$ ipython --no-banner

In [1]: import numpy as np

In [2]: import numpy.linalg as la

In [3]: np.set_printoptions(precision=2, suppress=True, linewidth=140, floatmode="fixed")

In [4]: rnd = lambda a: np.round(a, 2) + 0

In [5]: J = np.loadtxt("mat.csv", delimiter=",")

In [6]: J
Out[6]: 
array([[-1.20, -0.90,  0.70, -1.50,  1.00,  0.60],
       [ 0.90,  1.30,  0.20, -4.50, -1.50, -0.80],
       [-1.40,  0.60,  0.50,  2.50,  1.70, -0.40],
       [-0.30, -0.60,  1.90,  5.00, -1.50,  0.90]])

In [7]: A2 = np.array([[0, 5], [5, 0], [4, 0], [0, 0], [4, 2], [1, 1]])

In [8]: np.vstack([J, A2.T]).shape
Out[8]: (6, 6)

In [9]: rnd(np.einsum("ij->j", J))
Out[9]: array([-2.00,  0.40,  3.30,  1.50, -0.30,  0.30])

In [10]: A2 @ J
ValueError: matmul: Input operand 1 has a mismatch in its core dimension 0, with gufunc signature (n?,k),(k,m?)->(n?,m?) (size 4 is different from 2)


In [11]: rnd(A2.T @ J.T)
Out[11]: 
array([[ 2.90,  0.50, 11.40, -0.50],
       [-3.40,  0.70, -4.00, -3.60]])

In [12]: la.matrix_rank(J @ A2)
Out[12]: np.int64(2)

In [13]: rnd(np.einsum("ik,kj->ji", J, A2))
Out[13]: 
array([[ 2.90,  0.50, 11.40, -0.50],
       [-3.40,  0.70, -4.00, -3.60]])

In [14]: la.matrix_rank(np.vstack([J, A2.T]))
Out[14]: np.int64(6)

In [15]: f, r1 = J[1], J[3]

In [16]: f @ r1
Out[16]: np.float64(-21.64)

In [17]: f @ f
Out[17]: np.float64(25.68)

In [18]: p = (f @ r1) / (f @ f) * f

In [19]: rnd(p)
Out[19]: array([-0.76, -1.10, -0.17,  3.79,  1.26,  0.67])

In [20]: rnd(r1 - p)
Out[20]: array([ 0.46,  0.50,  2.07,  1.21, -2.76,  0.23])

In [21]: la.matrix_rank(np.outer(f, r1))
Out[21]: np.int64(1)

In [22]: rnd(la.norm(J, axis=0))
Out[22]: array([2.07, 1.79, 2.10, 7.33, 2.90, 1.40])

In [23]: rnd(la.norm(J, 2))
Out[23]: np.float64(7.62)

In [24]: rnd(la.norm(J[3], 1)), rnd(la.norm(J[3], np.inf))
Out[24]: (np.float64(10.2), np.float64(5.0))

In [25]: rnd(la.norm(J[3] - J[1]))
Out[25]: np.float64(10.05)

In [26]: rnd(la.norm(J, "nuc"))
Out[26]: np.float64(14.66)

In [27]: rnd(la.norm(J) ** 2 / la.norm(J, 2) ** 2)
Out[27]: np.float64(1.31)

In [28]: la.norm(J, axis=1).argmax()
Out[28]: np.int64(3)

In [29]: rnd(la.norm(J, axis=1))
Out[29]: array([2.52, 5.07, 3.45, 5.67])

In [30]: A = np.load("run19.npy")

In [31]: rnd(A)
Out[31]: 
array([[ 0.99, -0.08,  0.00,  0.01,  0.00],
       [-0.08,  0.02, -0.04,  0.03, -0.08],
       [ 0.00, -0.04,  0.99,  0.08,  0.04],
       [ 0.01,  0.03,  0.08,  0.20, -0.39],
       [ 0.00, -0.08,  0.04, -0.39,  0.80]])

In [32]: rnd(la.norm(A, 2) / la.norm(A))
Out[32]: np.float64(0.58)

In [33]: la.matrix_rank(A, rtol=0.1)
Out[33]: np.int64(3)

In [34]: [round(float(x), 2) for x in la.svd(A, compute_uv=False)[:3]]
Out[34]: [1.0, 1.0, 1.0]

In [35]: la.cond(A) > 100
Out[35]: np.True_

In [36]: rnd(A - A[0])
Out[36]: 
array([[ 0.00,  0.00,  0.00,  0.00,  0.00],
       [-1.07,  0.09, -0.04,  0.02, -0.07],
       [-1.00,  0.04,  0.99,  0.07,  0.04],
       [-0.98,  0.11,  0.08,  0.19, -0.39],
       [-1.00,  0.00,  0.04, -0.40,  0.80]])

In [37]: np.count_nonzero(A)
Out[37]: np.int64(25)

In [38]: rnd(la.svd(A, compute_uv=False))
Out[38]: array([1.00, 1.00, 1.00, 0.00, 0.00])

In [39]: A.shape
Out[39]: (5, 5)

In [40]: np.unravel_index(np.abs(A).argmax(), A.shape)
Out[40]: (np.int64(0), np.int64(0))

In [41]: rnd(np.diff(A, axis=0))
Out[41]: 
array([[-1.07,  0.09, -0.04,  0.02, -0.07],
       [ 0.08, -0.05,  1.03,  0.05,  0.11],
       [ 0.01,  0.07, -0.91,  0.12, -0.43],
       [-0.01, -0.11, -0.05, -0.59,  1.19]])

In [42]: A[5]
IndexError: index 5 is out of bounds for axis 0 with size 5


In [43]: vec = np.array([1, -3, 0, 1, -1])

In [44]: rnd(np.trace(A))
Out[44]: np.float64(3.0)

In [45]: rnd((vec - A @ vec) @ (A @ vec))
Out[45]: np.float64(0.0)

In [46]: rnd(A @ vec)
Out[46]: array([ 1.25, -0.02,  0.16,  0.50, -0.96])

In [47]: rnd(A @ A @ vec)
Out[47]: array([ 1.25, -0.02,  0.16,  0.50, -0.96])

In [48]: rnd(la.eigvalsh(2 * A - np.eye(5)))
Out[48]: array([-1.00, -1.00,  1.00,  1.00,  1.00])

In [49]: X = -1 * np.eye(4) + np.eye(4, k=1)

In [50]: X
Out[50]: 
array([[-1.00,  1.00,  0.00,  0.00],
       [ 0.00, -1.00,  1.00,  0.00],
       [ 0.00,  0.00, -1.00,  1.00],
       [ 0.00,  0.00,  0.00, -1.00]])

In [51]: X.ravel(order="F")
Out[51]: array([-1.00,  0.00,  0.00,  0.00,  1.00, -1.00,  0.00,  0.00,  0.00,  1.00, -1.00,  0.00,  0.00,  0.00,  1.00, -1.00])

In [52]: X.reshape(-1, 2)
Out[52]: 
array([[-1.00,  1.00],
       [ 0.00,  0.00],
       [ 0.00, -1.00],
       [ 1.00,  0.00],
       [ 0.00,  0.00],
       [-1.00,  1.00],
       [ 0.00,  0.00],
       [ 0.00, -1.00]])

In [53]: t3 = X.reshape(4, 2, -1)

In [54]: np.swapaxes(t3, 1, 2)[2]
Out[54]: 
array([[ 0.00, -1.00],
       [ 0.00,  1.00]])

In [55]: np.einsum("ihd,ihd->ih", t3, t3)
Out[55]: 
array([[2.00, 0.00],
       [1.00, 1.00],
       [0.00, 2.00],
       [0.00, 1.00]])

In [56]: np.einsum("ihd,jhd->hij", t3, t3).shape
Out[56]: (2, 4, 4)

In [57]: t3.shape
Out[57]: (4, 2, 2)

In [58]: t3.transpose(1, 0, 2)
Out[58]: 
array([[[-1.00,  1.00],
        [ 0.00, -1.00],
        [ 0.00,  0.00],
        [ 0.00,  0.00]],

       [[ 0.00,  0.00],
        [ 1.00,  0.00],
        [-1.00,  1.00],
        [ 0.00, -1.00]]])

In [59]: np.allclose(X, X.T)
Out[59]: False

In [60]: np.trace(X)
Out[60]: np.float64(-4.0)

In [61]: rnd(np.sort(np.abs(la.eigvals(X))))
Out[61]: array([1.00, 1.00, 1.00, 1.00])

In [62]: rnd(la.matrix_power(X, 2))
Out[62]: 
array([[ 1.00, -2.00,  1.00,  0.00],
       [ 0.00,  1.00, -2.00,  1.00],
       [ 0.00,  0.00,  1.00, -2.00],
       [ 0.00,  0.00,  0.00,  1.00]])

In [63]: (X - X.T) / 2
Out[63]: 
array([[ 0.00,  0.50,  0.00,  0.00],
       [-0.50,  0.00,  0.50,  0.00],
       [ 0.00, -0.50,  0.00,  0.50],
       [ 0.00,  0.00, -0.50,  0.00]])

In [64]: f = np.array([-1, 2, 0, -2])

In [65]: A2 = X + np.outer(f, np.eye(4)[2])

In [66]: la.matrix_rank(A2 - X)
Out[66]: np.int64(1)

In [67]: rnd(la.det(A2) / la.det(X)), rnd(1 + la.solve(X, f)[2])
Out[67]: (np.float64(3.0), np.float64(3.0))

In [68]: rnd(la.det(X[::-1]))
Out[68]: np.float64(1.0)

In [69]: rnd(la.det(X.T))
Out[69]: np.float64(1.0)

In [70]: np.poly(X)
Out[70]: array([1.00, 4.00, 6.00, 4.00, 1.00])

In [71]: np.einsum("ii->", X)
Out[71]: np.float64(-4.0)

In [72]: la.norm(X, axis=2)
AxisError: axis 2 is out of bounds for array of dimension 2


In [73]: rnd(la.norm(X) ** 2 / la.norm(X, 2) ** 2)
Out[73]: np.float64(1.98)

In [74]: rnd(la.norm(X, "nuc"))
Out[74]: np.float64(4.76)

In [75]: rnd(la.norm(X[3] - X[1]))
Out[75]: np.float64(1.73)

In [76]: rnd(la.norm(X, 2))
Out[76]: np.float64(1.88)

In [77]: m1 = np.load("arr.npy")

In [78]: m1
Out[78]: 
array([[0, 0, 5, 1, 1],
       [0, 0, 4, 0, 1],
       [0, 0, 0, 0, 2],
       [0, 0, 0, 0, 2],
       [0, 0, 0, 0, 0]])

In [79]: la.matrix_rank(m1, rtol=0.1)
Out[79]: np.int64(2)

In [80]: arr = np.load("m.npy")

In [81]: arr
Out[81]: 
array([[  4,   5,   6,   7,   8,   9,  10,  11,  12,  13,  14,  15,  16,  17],
       [ 18,  19,  20,  21,  22,  23,  24,  25,  26,  27,  28,  29,  30,  31],
       [ 32,  33,  34,  35,  36,  37,  38,  39,  40,  41,  42,  43,  44,  45],
       [ 46,  47,  48,  49,  50,  51,  52,  53,  54,  55,  56,  57,  58,  59],
       [ 60,  61,  62,  63,  64,  65,  66,  67,  68,  69,  70,  71,  72,  73],
       [ 74,  75,  76,  77,  78,  79,  80,  81,  82,  83,  84,  85,  86,  87],
       [ 88,  89,  90,  91,  92,  93,  94,  95,  96,  97,  98,  99, 100, 101],
       [102, 103, 104, 105, 106, 107, 108, 109, 110, 111, 112, 113, 114, 115],
       [116, 117, 118, 119, 120, 121, 122, 123, 124, 125, 126, 127, 128, 129],
       [130, 131, 132, 133, 134, 135, 136, 137, 138, 139, 140, 141, 142, 143]])

In [82]: A2 = arr / la.norm(arr, axis=1)
ValueError: operands could not be broadcast together with shapes (10,14) (10,) 


In [83]: A2 = arr / la.norm(arr, axis=1, keepdims=True)

In [84]: G = A2 @ A2.T

In [85]: rnd(np.degrees(np.arccos(np.clip(G[2, 5], -1, 1))))
Out[85]: np.float64(3.11)

In [86]: rnd(G[2])
Out[86]: array([0.97, 1.00, 1.00, 1.00, 1.00, 1.00, 1.00, 1.00, 1.00, 1.00])

In [87]: rng = np.random.default_rng(498652)

In [88]: A2 = arr + rng.integers(-2, 3, (10, 2)) @ rng.integers(-2, 3, (2, 14))

In [89]: A2
Out[89]: 
array([[  2,   7,   8,   9,  12,  10,  10,  16,  13,   8,  10,  13,  12,  15],
       [ 18,  15,  24,  17,  18,  21,  24,  23,  24,  29,  28,  29,  30,  27],
       [ 34,  29,  34,  31,  30,  35,  38,  33,  38,  47,  46,  45,  48,  45],
       [ 48,  43,  48,  45,  44,  49,  52,  47,  52,  61,  60,  59,  62,  59],
       [ 61,  59,  62,  61,  61,  64,  66,  64,  67,  72,  72,  72,  74,  73],
       [ 72,  73,  82,  75,  78,  78,  80,  84,  81,  80,  80,  83,  82,  81],
       [ 88,  93,  86,  95,  96,  95,  94,  97,  98,  95,  98,  99, 100, 105],
       [103,  99, 106, 101, 101, 105, 108, 105, 108, 115, 114, 114, 116, 113],
       [115, 121, 116, 123, 125, 123, 122, 127, 126, 121, 124, 126, 126, 131],
       [129, 131, 134, 133, 135, 135, 136, 139, 138, 137, 138, 140, 140, 141]])

In [90]: A2 - arr
Out[90]: 
array([[-2,  2,  2,  2,  4,  1,  0,  5,  1, -5, -4, -2, -4, -2],
       [ 0, -4,  4, -4, -4, -2,  0, -2, -2,  2,  0,  0,  0, -4],
       [ 2, -4,  0, -4, -6, -2,  0, -6, -2,  6,  4,  2,  4,  0],
       [ 2, -4,  0, -4, -6, -2,  0, -6, -2,  6,  4,  2,  4,  0],
       [ 1, -2,  0, -2, -3, -1,  0, -3, -1,  3,  2,  1,  2,  0],
       [-2, -2,  6, -2,  0, -1,  0,  3, -1, -3, -4, -2, -4, -6],
       [ 0,  4, -4,  4,  4,  2,  0,  2,  2, -2,  0,  0,  0,  4],
       [ 1, -4,  2, -4, -5, -2,  0, -4, -2,  4,  2,  1,  2, -2],
       [-1,  4, -2,  4,  5,  2,  0,  4,  2, -4, -2, -1, -2,  2],
       [-1,  0,  2,  0,  1,  0,  0,  2,  0, -2, -2, -1, -2, -2]])

In [91]: np.abs(A2 - arr).sum(axis=1)
Out[91]: array([36, 28, 42, 42, 21, 36, 28, 35, 35, 15])

In [92]: la.matrix_rank(arr, rtol=0.1)
Out[92]: np.int64(1)

In [93]: np.argsort(-la.norm(arr, axis=0).round(6), kind="stable")[:3]
Out[93]: array([13, 12, 11])

In [94]: rnd(la.norm(arr, 2) / la.norm(arr))
Out[94]: np.float64(1.0)

In [95]: arr @ arr
ValueError: matmul: Input operand 1 has a mismatch in its core dimension 0, with gufunc signature (n?,k),(k,m?)->(n?,m?) (size 10 is different from 14)


In [96]: G = arr.T @ arr

In [97]: np.allclose(G, G.T)
Out[97]: True

In [98]: np.diag(G)
Out[98]: array([61060, 62410, 63780, 65170, 66580, 68010, 69460, 70930, 72420, 73930, 75460, 77010, 78580, 80170])

In [99]: np.trace(G), (arr ** 2).sum()
Out[99]: (np.int64(984970), np.int64(984970))

In [100]: M = np.loadtxt("a.csv", delimiter=",")

In [101]: M
Out[101]: 
array([[  2.00,  -3.00,   1.00,   1.00,  -3.00,  -3.00],
       [ -1.00,  -6.00,   0.00,   4.00,  -5.00,  -1.00],
       [ -3.00,  -8.00,   1.00,   6.00,  -6.00,   1.00],
       [  0.00,  -7.00,   1.00,   3.00,  -9.00,  -2.00],
       [  3.00, -10.00,  -1.00,   5.00,  -6.00,  -1.00],
       [  1.00, -11.00,  -1.00,   2.00,  -8.00,  -2.00],
       [  4.00,  -9.00,  -1.00,   0.00,  -5.00,  -2.00],
       [  7.00, -11.00,  -3.00,  -3.00,  -6.00,  -5.00],
       [  8.00, -10.00,  -3.00,  -1.00,  -9.00,  -3.00],
       [  5.00,  -8.00,  -4.00,  -3.00, -10.00,  -1.00],
       [  5.00,  -8.00,  -1.00,  -4.00, -11.00,  -2.00],
       [  2.00,  -8.00,  -2.00,  -5.00,  -8.00,  -5.00],
       [  5.00,  -9.00,   1.00,  -2.00,  -7.00,  -2.00],
       [  3.00, -10.00,   2.00,  -1.00,  -4.00,  -3.00],
       [  5.00, -13.00,   3.00,  -4.00,  -4.00,  -3.00],
       [  5.00, -13.00,   4.00,  -7.00,  -6.00,  -4.00],
       [  5.00, -11.00,   3.00,  -9.00,  -8.00,  -6.00],
       [  6.00, -12.00,   2.00, -11.00,  -6.00,  -7.00],
       [  8.00,  -9.00,  -1.00, -12.00,  -4.00,  -8.00],
       [  5.00, -11.00,  -3.00, -11.00,  -5.00,  -7.00],
       [  5.00, -14.00,  -5.00, -11.00,  -8.00,  -4.00],
       [  5.00, -11.00,  -8.00,  -8.00,  -6.00,  -5.00],
       [  4.00,  -8.00,  -8.00, -11.00,  -9.00,  -6.00],
       [  5.00, -10.00,  -6.00,  -9.00, -11.00,  -8.00],
       [  7.00, -13.00,  -7.00,  -8.00,  -8.00,  -9.00],
       [  5.00, -14.00,  -6.00,  -8.00,  -7.00, -11.00],
       [  8.00, -17.00,  -3.00, -10.00,  -5.00, -10.00],
       [  5.00, -16.00,  -6.00, -11.00,  -7.00, -11.00],
       [  2.00, -15.00,  -8.00, -13.00,  -7.00, -12.00],
       [  5.00, -17.00,  -8.00, -13.00, -10.00, -10.00],
       [  2.00, -18.00,  -9.00, -14.00,  -7.00,  -8.00],
       [  0.00, -16.00, -12.00, -15.00, -10.00,  -7.00],
       [  2.00, -17.00, -14.00, -14.00, -13.00,  -8.00],
       [  0.00, -14.00, -11.00, -11.00, -16.00, -11.00],
       [  0.00, -11.00, -12.00, -14.00, -16.00,  -9.00],
       [  3.00,  -8.00, -10.00, -12.00, -15.00,  -7.00],
       [  6.00,  -7.00, -12.00, -10.00, -13.00,  -7.00]])

In [102]: z = rng.permutation(6)

In [103]: A2 = M[:, z] * rng.choice([-1, 1], 6)

In [104]: A2
Out[104]: 
array([[ -2.00,  -3.00,   1.00,   3.00,  -1.00,   3.00],
       [  1.00,  -6.00,   4.00,   1.00,  -0.00,   5.00],
       [  3.00,  -8.00,   6.00,  -1.00,  -1.00,   6.00],
       [ -0.00,  -7.00,   3.00,   2.00,  -1.00,   9.00],
       [ -3.00, -10.00,   5.00,   1.00,   1.00,   6.00],
       [ -1.00, -11.00,   2.00,   2.00,   1.00,   8.00],
       [ -4.00,  -9.00,   0.00,   2.00,   1.00,   5.00],
       [ -7.00, -11.00,  -3.00,   5.00,   3.00,   6.00],
       [ -8.00, -10.00,  -1.00,   3.00,   3.00,   9.00],
       [ -5.00,  -8.00,  -3.00,   1.00,   4.00,  10.00],
       [ -5.00,  -8.00,  -4.00,   2.00,   1.00,  11.00],
       [ -2.00,  -8.00,  -5.00,   5.00,   2.00,   8.00],
       [ -5.00,  -9.00,  -2.00,   2.00,  -1.00,   7.00],
       [ -3.00, -10.00,  -1.00,   3.00,  -2.00,   4.00],
       [ -5.00, -13.00,  -4.00,   3.00,  -3.00,   4.00],
       [ -5.00, -13.00,  -7.00,   4.00,  -4.00,   6.00],
       [ -5.00, -11.00,  -9.00,   6.00,  -3.00,   8.00],
       [ -6.00, -12.00, -11.00,   7.00,  -2.00,   6.00],
       [ -8.00,  -9.00, -12.00,   8.00,   1.00,   4.00],
       [ -5.00, -11.00, -11.00,   7.00,   3.00,   5.00],
       [ -5.00, -14.00, -11.00,   4.00,   5.00,   8.00],
       [ -5.00, -11.00,  -8.00,   5.00,   8.00,   6.00],
       [ -4.00,  -8.00, -11.00,   6.00,   8.00,   9.00],
       [ -5.00, -10.00,  -9.00,   8.00,   6.00,  11.00],
       [ -7.00, -13.00,  -8.00,   9.00,   7.00,   8.00],
       [ -5.00, -14.00,  -8.00,  11.00,   6.00,   7.00],
       [ -8.00, -17.00, -10.00,  10.00,   3.00,   5.00],
       [ -5.00, -16.00, -11.00,  11.00,   6.00,   7.00],
       [ -2.00, -15.00, -13.00,  12.00,   8.00,   7.00],
       [ -5.00, -17.00, -13.00,  10.00,   8.00,  10.00],
       [ -2.00, -18.00, -14.00,   8.00,   9.00,   7.00],
       [ -0.00, -16.00, -15.00,   7.00,  12.00,  10.00],
       [ -2.00, -17.00, -14.00,   8.00,  14.00,  13.00],
       [ -0.00, -14.00, -11.00,  11.00,  11.00,  16.00],
       [ -0.00, -11.00, -14.00,   9.00,  12.00,  16.00],
       [ -3.00,  -8.00, -12.00,   7.00,  10.00,  15.00],
       [ -6.00,  -7.00, -10.00,   7.00,  12.00,  13.00]])

In [105]: Uu, _, Vt = la.svd(M.T @ A2)

In [106]: rnd(Uu @ Vt)
Out[106]: 
array([[-1.00,  0.00,  0.00,  0.00,  0.00,  0.00],
       [ 0.00,  1.00,  0.00,  0.00,  0.00,  0.00],
       [ 0.00,  0.00,  0.00,  0.00, -1.00,  0.00],
       [ 0.00,  0.00,  1.00,  0.00,  0.00,  0.00],
       [ 0.00,  0.00,  0.00,  0.00,  0.00, -1.00],
       [ 0.00,  0.00,  0.00, -1.00,  0.00,  0.00]])

In [107]: z
Out[107]: array([0, 1, 3, 5, 2, 4])

In [108]: rnd(la.lstsq(M, A2)[0])
Out[108]: 
array([[-1.00,  0.00,  0.00,  0.00,  0.00,  0.00],
       [ 0.00,  1.00,  0.00,  0.00,  0.00,  0.00],
       [ 0.00,  0.00,  0.00,  0.00, -1.00,  0.00],
       [ 0.00,  0.00,  1.00,  0.00,  0.00,  0.00],
       [ 0.00,  0.00,  0.00,  0.00,  0.00, -1.00],
       [ 0.00,  0.00,  0.00, -1.00,  0.00,  0.00]])
